>>> import numpy as np
>>> np.set_printoptions(precision=3, suppress=True, linewidth=100, floatmode="fixed")
>>> A = np.load("a.npy")
>>> A
array([[ 1.993,  0.097,  1.264,  2.429],
       [-2.838, -0.107, -1.451, -2.312],
       [ 0.298,  0.145, -0.119,  0.214],
       [ 1.098,  0.242,  0.774,  0.895],
       [-1.924,  0.343, -1.031, -2.264],
       [-2.123,  0.329, -1.298, -2.661],
       [ 0.927,  0.583,  0.791,  0.763],
       [ 1.495,  0.194,  0.520,  0.901],
       [ 2.414,  0.002,  0.407,  2.337],
       [ 1.243, -0.374,  0.431,  1.074],
       [ 0.566,  0.488,  0.778,  0.874],
       [-1.356,  0.396, -0.565, -2.299],
       [ 2.413, -0.466,  1.131,  2.783],
       [ 2.986, -0.394,  1.496,  3.104],
       [ 0.781, -0.140,  0.413,  0.475],
       [-0.325, -0.272, -0.272,  0.251],
       [ 1.266, -0.194,  0.578,  1.187],
       [-0.817,  0.206, -0.286, -0.653],
       [-2.695,  0.067, -1.026, -2.438],
       [ 2.934, -0.036,  1.446,  2.233],
       [-2.600,  0.078, -1.579, -1.858],
       [-2.752, -0.186, -1.650, -2.259],
       [ 1.672, -0.108,  0.701,  1.390],
       [-2.830, -0.009, -1.332, -3.100],
       [ 1.600,  0.256,  0.388,  1.500],
       [-1.139,  0.030, -0.789, -0.730],
       [-0.977,  0.045, -0.038,  0.087],
       [-0.639, -0.375, -0.927, -1.174],
       [-0.342,  0.077,  0.025, -0.017],
       [-0.874,  0.170, -0.798, -0.842],
       [-0.226,  0.672,  0.235, -0.024],
       [-1.750,  0.075, -0.574, -1.560],
       [-2.465,  0.104, -0.908, -1.875],
       [-2.325, -0.127, -0.779, -1.769]])
>>> x0 = np.array([2, 3, -2, 2])
>>> (A @ x0).argmax()
np.int64(8)
>>> np.sign((A @ x0).round(6))
array([ 1.000, -1.000,  1.000,  1.000, -1.000, -1.000,  1.000,  1.000,  1.000,  1.000,  1.000,
       -1.000,  1.000,  1.000,  1.000, -1.000,  1.000, -1.000, -1.000,  1.000, -1.000, -1.000,
        1.000, -1.000,  1.000, -1.000, -1.000, -1.000, -1.000, -1.000,  1.000, -1.000, -1.000,
       -1.000])
>>> np.linalg.norm(A @ x0) <= np.linalg.norm(A, 2) * np.linalg.norm(x0) + 1e-9
np.True_
